% ipython --no-banner

In [1]: import numpy as np

In [2]: from numpy import linalg as LA

In [3]: np.set_printoptions(precision=2, suppress=True, linewidth=140)

In [4]: K = np.array([[-0.16, -2.31, -1.53, -0.68],
   ...:     [-2.31, 1.1, -0.29, -1.11],
   ...:     [-1.53, -0.29, -0.99, 2.09],
   ...:     [-0.68, -1.11, 2.09, 1.05]])

In [5]: hat = np.triu(np.array([[3, 0, 2, 1], [1, 0, 1, 1], [2, 1, 0, 3], [0, 3, 3, 2]]), 1) + np.eye(4)

In [6]: B = hat @ K @ LA.inv(hat)

In [7]: print(np.poly(B))
[  1.    -1.   -14.98   9.    53.85]

In [8]: print(np.round(LA.det(B), 2))
53.85

In [9]: print(np.trace(B), np.trace(K))
1.0 1.0

In [10]: feats = np.load("dump.npy")

In [11]: print(feats)
[[ 1.   -1.11  0.  ]
 [-0.3   0.2   0.9 ]
 [ 0.8  -0.88 -1.6 ]
 [-0.4   0.52 -0.2 ]
 [-0.5   0.56 -0.5 ]
 [-0.6   0.66 -1.4 ]
 [ 0.3  -0.31  0.2 ]
 [-0.1   0.31  0.1 ]
 [ 1.3  -1.24 -0.7 ]
 [ 0.8  -0.91  0.4 ]
 [ 2.   -1.96  0.2 ]
 [ 0.1   0.04  0.2 ]
 [ 0.9  -0.95  0.2 ]
 [ 0.3  -0.36 -1.1 ]
 [ 0.8  -0.71 -1.7 ]
 [-0.5   0.41  0.9 ]]

In [12]: B = feats / np.sqrt((feats ** 2).mean(axis=1, keepdims=True))

In [13]: print(B[13])
[ 0.43 -0.52 -1.59]

In [14]: print(LA.norm(B, axis=1))
[1.73 1.73 1.73 1.73 1.73 1.73 1.73 1.73 1.73 1.73 1.73 1.73 1.73 1.73 1.73 1.73]

In [15]: print(LA.matrix_rank(feats - feats.mean(axis=1, keepdims=True)))
2

In [16]: Xs = feats - feats.mean(axis=0)

In [17]: vecs = LA.svd(Xs)[2][:2]

In [18]: B = Xs - Xs @ vecs.T @ vecs

In [19]: print((Xs @ vecs.T).std(axis=0))
[1.05 0.8 ]

In [20]: print(np.round(LA.norm(B) / LA.norm(Xs), 2))
0.05

In [21]: print(np.round(np.cov(Xs @ vecs.T, rowvar=False), 2) + 0)
[[1.19 0.  ]
 [0.   0.68]]

In [22]: Xs = feats - feats.mean(axis=0)

In [23]: U, s, Vh = LA.svd(Xs, full_matrices=False)

In [24]: print(LA.matrix_rank(Xs))
3

In [25]: print((np.sign(U[:, 0]) == np.sign(U[0, 0])).astype(int))
[1 0 1 0 0 0 0 0 1 1 1 0 1 1 1 0]

In [26]: print(np.round(Xs.mean(axis=0), 2) + 0)
[0. 0. 0.]

In [27]: print(np.abs(LA.svd(feats)[2][-1]))
[0.72 0.7  0.02]

In [28]: print(LA.cond(feats) > 100)
False

In [29]: print(np.argsort(-LA.norm(feats, axis=0).round(6), kind="stable")[:3])
[2 1 0]

In [30]: print(round(np.log10(LA.cond(feats))))
1

In [31]: print(LA.matrix_rank(feats, rtol=0.1))
2

In [32]: Xs = (feats - feats.mean(axis=0)) / feats.std(axis=0)

In [33]: print(Xs.std(axis=0))
[1. 1. 1.]

In [34]: c = LA.lstsq(np.delete(Xs, 0, axis=1), Xs[:, 0])[0]

In [35]: print(np.abs(c).argmax())
0

In [36]: print(c)
[-0.99 -0.03]

In [37]: F = np.loadtxt("layer16.csv", delimiter=",")

In [38]: print(F)
[[ 2.  0.  0.  0.]
 [ 0. -2.  0.  0.]
 [ 0.  0. -1.  0.]
 [ 0.  0.  0.  5.]]

In [39]: B = np.array([[2, 2, 2], [0, 3, 3]])

In [40]: W2 = np.kron(B, F)

In [41]: print(W2.shape)
(8, 12)

In [42]: print(W2)
[[ 4.  0.  0.  0.  4.  0.  0.  0.  4.  0.  0.  0.]
 [ 0. -4.  0.  0.  0. -4.  0.  0.  0. -4.  0.  0.]
 [ 0.  0. -2.  0.  0.  0. -2.  0.  0.  0. -2.  0.]
 [ 0.  0.  0. 10.  0.  0.  0. 10.  0.  0.  0. 10.]
 [ 0.  0.  0.  0.  6.  0.  0.  0.  6.  0.  0.  0.]
 [ 0. -0.  0.  0.  0. -6.  0.  0.  0. -6.  0.  0.]
 [ 0.  0. -0.  0.  0.  0. -3.  0.  0.  0. -3.  0.]
 [ 0.  0.  0.  0.  0.  0.  0. 15.  0.  0.  0. 15.]]

In [43]: B = F / np.sqrt((F ** 2).mean(axis=1, keepdims=True))

In [44]: print(LA.matrix_rank(F - F.mean(axis=1, keepdims=True)))
3

In [45]: print(B[0])
[2. 0. 0. 0.]

In [46]: w, vecs = LA.eigh(F)

In [47]: x = np.array([0, 1, -1, -3])

In [48]: print(x @ F @ x)
42.0

In [49]: print(np.abs(F).sum(axis=1).max(), np.abs(w).max())
5.0 5.0

In [50]: print((np.sign(vecs[:, -1].round(6)) == np.sign(vecs[0, -1].round(6))).astype(int))
[1 1 1 0]

In [51]: data = np.load("data.npy")

In [52]: print(data)
[[ 4 -4  0]
 [ 0  0  0]
 [ 6 -6  0]]

In [53]: x = np.array([2, -2, -3])

In [54]: print((data * x).sum(axis=1))
[16  0 24]

In [55]: print(data @ (2 * x))
[32  0 48]

In [56]: print(np.einsum("ij,j->i", data, x))
[16  0 24]

In [57]: print(round(float(LA.det(data.T)), 2))
0.0

In [58]: print(np.einsum("ii->", data))
4

In [59]: print(np.einsum("ij,ji->", data, data))
16

In [60]: print(np.poly(data))
[ 1. -4.  0.  0.]

In [61]: U, s, Vh = LA.svd(data)

In [62]: vecs = Vh[:(s > 1e-8).sum()]

In [63]: rng = np.random.default_rng(912321)

In [64]: x = data[0] + -1 * data[2] + rng.integers(2) * np.eye(3)[1]

In [65]: print(x)
[-2.  2.  0.]

In [66]: print(round(float(LA.norm(x - vecs.T @ vecs @ x)), 2))
0.0

In [67]: u = np.array([1, -2])

In [68]: print(np.polyval(u, data[1]))
[-2 -2 -2]

In [69]: print(np.array([np.convolve(row, u, "same") for row in data]))
[[  4 -12   8]
 [  0   0   0]
 [  6 -18  12]]

In [70]: print(np.correlate(data[1], data[0], "full"))
[0 0 0 0 0]

In [71]: U, s, Vh = LA.svd(data)

In [72]: print(s.round(2) + 0)
[10.2  0.   0. ]

In [73]: print(np.argmax(s[:-1] / (s[1:] + 1e-6)) + 1)
1

In [74]: B = U[:, :1] @ np.diag(s[:1]) @ Vh[:1]

In [75]: print(np.round(LA.norm(data - B) / LA.norm(data), 2))
0.0

In [76]: print(round(LA.norm(data - B, 2), 2), round(s[1], 2))
0.0 0.0

In [77]: print(LA.matrix_rank(data, rtol=0.05))
1

In [78]: print(round(np.abs(data - B).max(), 2))
0.0

In [79]: m1 = np.load("block0.npy")

In [80]: print(m1)
[[ 0 -2  0]
 [-2  2  1]
 [ 0  1  4]]

In [81]: w, vecs = LA.eigh(m1)

In [82]: x = np.array([4, 4, 3])

In [83]: print(vecs * np.maximum(w, 0) @ vecs.T)
[[ 0.9  -1.42 -0.11]
 [-1.42  2.38  0.93]
 [-0.11  0.93  4.01]]

In [84]: print(x @ m1 @ x)
28

In [85]: print((np.sign(vecs[:, -1].round(6)) == np.sign(vecs[0, -1].round(6))).astype(int))
[1 0 0]

In [86]: print(LA.eigvalsh(m1[1:, 1:]))
[1.59 4.41]

In [87]: E = np.load("a.npy")

In [88]: print(E)
[[  1.    -1.34   1.01  -1.99]
 [ -5.39  10.21  -4.85   9.85]
 [  9.02 -18.53   9.07 -17.8 ]
 [  0.35  -0.35   0.13   0.25]]

In [89]: lab = rng.permutation(4)

In [90]: print(lab)
[3 0 2 1]

In [91]: B = E[lab][:, lab]

In [92]: print(np.diag(B))
[ 0.25  1.    9.07 10.21]

In [93]: print(np.sort(np.abs(LA.eigvals(B))))
[ 0.49  0.49  0.5  19.68]

In [94]: print(np.trace(B))
20.53

In [95]: print(np.allclose(B, E))
False

In [96]: print(B)
[[  0.25   0.35   0.13  -0.35]
 [ -1.99   1.     1.01  -1.34]
 [-17.8    9.02   9.07 -18.53]
 [  9.85  -5.39  -4.85  10.21]]

In [97]: print(np.round(LA.det(B), 2), np.round(LA.det(E[lab]), 2))
2.35 2.35

In [98]: x = np.array([7, 4, 6, 5])

In [99]: y = E @ x

In [100]: c, lr = np.zeros(4), 1 / LA.norm(E, 2) ** 2

In [101]: for i in range(30):
     ...:     c -= lr * E.T @ (E @ c - y)
     ...:     if i % 5 == 0: print(i, round(LA.norm(E @ c - y), 2))
     ...: 
0 4.34
5 4.34
10 4.34
15 4.33
20 4.33
25 4.32

In [102]: print(round(LA.cond(E), 2))
144.93

In [103]: J = np.load("mat.npy")

In [104]: print(J)
[[ 0 -1  0  0]
 [ 0  0  0  0]
 [-2  0  0  0]
 [ 0  0 -2  0]]

In [105]: U, s, Vh = LA.svd(J)

In [106]: print(s)
[2. 2. 1. 0.]

In [107]: B = U[:, :3] @ np.diag(s[:3]) @ Vh[:3]

In [108]: print(np.abs(J - B).max())
0.0

In [109]: print(round(LA.norm(J - B, 2), 2), s[3])
0.0 0.0

In [110]: X = np.load("arr.npy")

In [111]: print(X)
[[-1.4   2.2   0.7   0.  ]
 [ 0.6   1.9   2.1  -0.5 ]
 [-1.4   2.19  0.72  0.01]]

In [112]: def softmax(z):
     ...:     e = np.exp(z - z.max(axis=-1, keepdims=True))
     ...:     return e / e.sum(axis=-1, keepdims=True)
     ...: 

In [113]: print(softmax(X[0]))
[0.02 0.73 0.16 0.08]

In [114]: scores = X @ X.T / np.sqrt(4)

In [115]: print(softmax(scores))
[[0.44 0.13 0.44]
 [0.11 0.77 0.12]
 [0.44 0.13 0.44]]

In [116]: print(softmax(scores).round(6).argmax(axis=1))
[0 1 0]
